>>> import numpy as np
>>> from numpy import linalg as LA
>>> np.set_printoptions(suppress=True, linewidth=160)
>>> def rnd(a):
...     return np.round(a, 2) + 0
... 
>>> W0 = np.array([[0.1, -0.8, 0.5], [-1.1, 1.4, -0.1], [-0.8, -0.4, -0.9]])
>>> W0[:, 1] *= 5
>>> W0
array([[ 0.1, -4. ,  0.5],
       [-1.1,  7. , -0.1],
       [-0.8, -2. , -0.9]])
>>> x = np.array([7, 9, 8])
>>> target = W0 @ x
>>> target
array([-31.3,  54.5, -30.8])
>>> rnd(LA.solve(W0, W0[:, 0]))
array([1., 0., 0.])
>>> rng = np.random.default_rng(60979)
>>> labels = rng.permutation(3)
>>> Y = W0[:, labels] * rng.choice([-1, 1], 3)
>>> Y
array([[ 0.5, -0.1,  4. ],
       [-0.1,  1.1, -7. ],
       [-0.9,  0.8,  2. ]])
>>> U, _, VT = LA.svd(W0.T @ Y)
>>> labels
array([2, 0, 1])
>>> Y = W0 + rng.integers(-2, 3, (3, 1)) @ rng.integers(-2, 3, (1, 3))
>>> print(Y)
[[ 0.1 -5.   0.5]
 [-1.1  6.  -0.1]
 [-0.8 -4.  -0.9]]
>>> LA.matrix_rank(Y - W0, tol=1e-8)
np.int64(1)
>>> rnd(LA.svd(Y - W0, compute_uv=False))
array([2.45, 0.  , 0.  ])
>>> rnd(LA.det(W0))
np.float64(6.89)
>>> F = np.load("w.npy")
>>> F
array([[ 8.,  4., -2.],
       [ 4.,  8., -2.],
       [-2., -2.,  5.]])
>>> w, V = LA.eigh(F)
>>> w
array([ 4.,  4., 13.])
>>> print(rnd(V.T @ F @ V))
[[ 4.  0.  0.]
 [ 0.  4.  0.]
 [ 0.  0. 13.]]
>>> w, V = LA.eig(F)
>>> w
array([ 4., 13.,  4.])
>>> rnd(np.sort(LA.eigvals(LA.inv(F))))
array([0.08, 0.25, 0.25])
>>> cov = F.T @ F
>>> LA.matrix_rank(cov)
np.int64(3)
>>> rnd(LA.svd(F, compute_uv=False) ** 2)
array([169.,  16.,  16.])
>>> np.trace(cov), (F ** 2).sum()
(np.float64(201.0), np.float64(201.0))
>>> (F @ F.T).shape
(3, 3)
>>> labels = rng.integers(0, 3, 4)
>>> E = (labels[:, None] == labels) * 2 + np.eye(4)
>>> E
array([[3., 2., 0., 0.],
       [2., 3., 0., 0.],
       [0., 0., 3., 0.],
       [0., 0., 0., 3.]])
>>> rnd(LA.eigvals(W0))
array([ 7.62+0.j  , -0.71+0.63j, -0.71-0.63j])
>>> np.einsum("ij,ji->", W0, W0)
np.float64(58.22)
>>> rnd(LA.det(W0.T))
np.float64(6.89)
>>> print(rnd(np.poly(W0)))
[ 1.   -6.2  -9.89 -6.89]
>>> rnd(LA.det(W0[::-1]))
np.float64(-6.89)
>>> rnd(np.einsum("ii->", W0))
np.float64(6.2)
>>> rnd(LA.det(2 * W0)), rnd(LA.det(W0))
(np.float64(55.12), np.float64(6.89))
